$ python -q
>>> import numpy as np
>>> from numpy import linalg as LA
>>> np.set_printoptions(precision=2, suppress=True, linewidth=200)
>>> tidy = lambda a: np.round(a, 2) + 0
>>> E = np.load("case6.npy")
>>> print(E)
[[-5 -2  3 -3 -1  2]
 [ 3  3  3  3 -5 -1]
 [ 2  1 -2 -5 -5 -2]
 [-2 -2  2 -2  0  2]
 [-1  0 -1  3  2 -2]
 [-4  0  0 -2 -2  5]
 [ 5 -5  5 -5  5  2]
 [ 1 -3 -2 -3 -2  2]
 [-4  4 -3  2 -2 -2]]
>>> vec = np.array([-1, 2, 1, -1, -2, 2])
>>> rhs = E @ vec
>>> print(tidy(LA.lstsq(E, rhs)[0]))
[-1.  2.  1. -1. -2.  2.]
>>> try:
...     LA.solve(E, rhs)
... except LA.LinAlgError as e:
...     print(e)
... 
Last 2 dimensions of the array must be square
>>> print(tidy(LA.pinv(E) @ E))
[[1. 0. 0. 0. 0. 0.]
 [0. 1. 0. 0. 0. 0.]
 [0. 0. 1. 0. 0. 0.]
 [0. 0. 0. 1. 0. 0.]
 [0. 0. 0. 0. 1. 0.]
 [0. 0. 0. 0. 0. 1.]]
>>> rng = np.random.default_rng(479388)
>>> rhs = rhs + 0.1 * rng.normal(size=9)
>>> print(tidy(rhs))
[ 12.99  10.87   8.82   6.13 -11.01  20.08 -10.97   1.9    6.95]
>>> c, *_ = LA.lstsq(E, rhs)
>>> print(c.round())
[-1.  2.  1. -1. -2.  2.]
>>> print([round(float(LA.norm(LA.solve(E.T @ E + lam * np.eye(6), E.T @ rhs))), 2) for lam in (0, 1, 10, 100)])
[3.88, 3.74, 3.13, 1.62]
>>> print(tidy(E.T @ (rhs - E @ c)))
[0. 0. 0. 0. 0. 0.]
>>> other = np.c_[E[:, :2] @ np.array([[0, 2], [-3, 3]]), np.array([1, 0, 2, 0, 0, 1, 0, 1, 0])]
>>> print(other)
[[  6 -16   1]
 [ -9  15   0]
 [ -3   7   2]
 [  6 -10   0]
 [  0  -2   0]
 [  0  -8   1]
 [ 15  -5   0]
 [  9  -7   1]
 [-12   4   0]]
>>> print(LA.matrix_rank(other))
3
>>> print(LA.matrix_rank(np.c_[E, other]))
7
>>> print(tidy(LA.norm(LA.qr(E)[0].T @ other, axis=0) ** 2 / ((other ** 2).sum(axis=0) + 1e-12)))
[1.   1.   0.87]
>>> O, R = LA.qr(E)
>>> print(tidy(abs(R[0, 0])), tidy(LA.norm(E[:, 0])))
10.05 10.05
>>> print(np.allclose(R.T @ R, E.T @ E))
True
>>> print(tidy(np.abs(np.diag(R))))
[10.05  8.03  6.81  7.15  5.97  4.38]
>>> print(tidy(O.T @ O))
[[1. 0. 0. 0. 0. 0.]
 [0. 1. 0. 0. 0. 0.]
 [0. 0. 1. 0. 0. 0.]
 [0. 0. 0. 1. 0. 0.]
 [0. 0. 0. 0. 1. 0.]
 [0. 0. 0. 0. 0. 1.]]
>>> print(np.trace(O @ O.T))
6.0
>>> m1 = np.loadtxt("dump.csv", delimiter=",")
>>> print(m1)
[[ -3.13  18.28   6.79  -2.78]
 [ 42.72  13.62  -4.8   -2.13]
 [-25.21   6.92  -3.56  -0.79]
 [  4.14   5.03   3.33   3.12]
 [  9.83   7.39  -2.89   2.14]
 [ -9.11  -0.91   1.04  -0.63]
 [ -9.33   9.07   6.    -2.21]
 [-13.89  -6.28  -3.95  -3.06]
 [-15.83  -1.04  -8.31  -6.8 ]
 [ 30.1    5.05   1.53  -6.37]
 [ 21.01  -9.34  -0.1    0.27]
 [-26.56   0.14  -6.74   4.23]
 [ 10.93  16.35   5.87  -0.73]
 [-21.33  -1.43   2.86  -1.68]
 [-14.5   22.65   8.76   0.02]
 [ -8.38   3.88   1.6    1.03]
 [  2.72   5.76 -10.1   -4.27]
 [ 30.08  17.1    3.18   1.28]
 [-12.29  -0.15  -6.09  -0.34]
 [ -1.29   2.63   1.95   0.12]
 [ 10.97   2.08  -1.82   1.5 ]
 [ 10.53  -4.37   5.44  -2.51]
 [-24.68  -5.92   6.02  -1.31]
 [ -5.05   2.31   3.41  -2.32]]
>>> idx = m1[:, 1] > np.median(m1[:, 1])
>>> u = m1[idx].mean(axis=0) - m1[~idx].mean(axis=0)
>>> print((((m1 - m1.mean(axis=0)) @ u > 0) == idx).mean())
0.75
>>> print(idx.astype(int))
[1 1 1 1 1 0 1 0 0 1 0 0 1 0 1 1 1 1 0 0 0 0 0 0]
>>> print(((m1 - m1.mean(axis=0)) @ u > 0).astype(int))
[1 1 0 1 1 0 0 0 0 1 1 0 1 0 1 0 1 1 0 0 1 1 0 0]
>>> print(tidy(u))
[13.12 12.78  1.83  0.07]
>>> vec = np.array([-1, 1, 2, -2])
>>> rhs = m1 @ vec
>>> print(tidy(LA.pinv(m1) @ m1))
[[1. 0. 0. 0.]
 [0. 1. 0. 0.]
 [0. 0. 1. 0.]
 [0. 0. 0. 1.]]
>>> print(tidy(LA.solve(m1.T @ m1, m1.T @ rhs)))
[-1.  1.  2. -2.]
>>> rhs = rhs + 0.02 * rng.normal(size=24)
>>> print(tidy(rhs))
[ 40.57 -34.41  26.59   1.31 -12.49  11.55  34.86   5.84  11.79  -9.2  -31.07   4.75  18.63  28.99  54.59  13.43  -8.6   -9.16   0.64   7.59 -15.55   1.01  33.43  18.82]
>>> c, *_ = LA.lstsq(m1, rhs)
>>> print(tidy(c))
[-1.  1.  2. -2.]
>>> print(tidy(m1.T @ (rhs - m1 @ c)))
[0. 0. 0. 0.]
>>> print(tidy(LA.norm(rhs - m1 @ c)))
0.07
>>> print(c.round())
[-1.  1.  2. -2.]
>>> idx = rng.permutation(4)
>>> other = m1[:, idx] * rng.choice([-1, 1], 4)
>>> print(other)
[[ -6.79   3.13  18.28   2.78]
 [  4.8  -42.72  13.62   2.13]
 [  3.56  25.21   6.92   0.79]
 [ -3.33  -4.14   5.03  -3.12]
 [  2.89  -9.83   7.39  -2.14]
 [ -1.04   9.11  -0.91   0.63]
 [ -6.     9.33   9.07   2.21]
 [  3.95  13.89  -6.28   3.06]
 [  8.31  15.83  -1.04   6.8 ]
 [ -1.53 -30.1    5.05   6.37]
 [  0.1  -21.01  -9.34  -0.27]
 [  6.74  26.56   0.14  -4.23]
 [ -5.87 -10.93  16.35   0.73]
 [ -2.86  21.33  -1.43   1.68]
 [ -8.76  14.5   22.65  -0.02]
 [ -1.6    8.38   3.88  -1.03]
 [ 10.1   -2.72   5.76   4.27]
 [ -3.18 -30.08  17.1   -1.28]
 [  6.09  12.29  -0.15   0.34]
 [ -1.95   1.29   2.63  -0.12]
 [  1.82 -10.97   2.08  -1.5 ]
 [ -5.44 -10.53  -4.37   2.51]
 [ -6.02  24.68  -5.92   1.31]
 [ -3.41   5.05   2.31   2.32]]
>>> U, _, VT = LA.svd(m1.T @ other)
>>> print(tidy(U @ VT))
[[ 0. -1.  0.  0.]
 [ 0.  0.  1.  0.]
 [-1.  0.  0.  0.]
 [ 0.  0.  0. -1.]]
>>> vec = np.array([1, 1, 0, 2])
>>> rhs = other @ vec
>>> print(tidy(LA.solve(other.T @ other, other.T @ rhs)))
[1. 1. 0. 2.]
>>> rhs = rhs + 0.1 * rng.normal(size=24)
>>> print(tidy(rhs))
[  1.88 -33.66  30.4  -13.79 -11.42   9.44   7.88  24.03  37.93 -18.89 -21.54  24.86 -15.38  21.78   5.82   4.78  16.02 -35.81  19.16  -0.9  -12.14 -11.06  21.32   6.39]
>>> c, *_ = LA.lstsq(other, rhs)
>>> print(c.round())
[1. 1. 0. 2.]
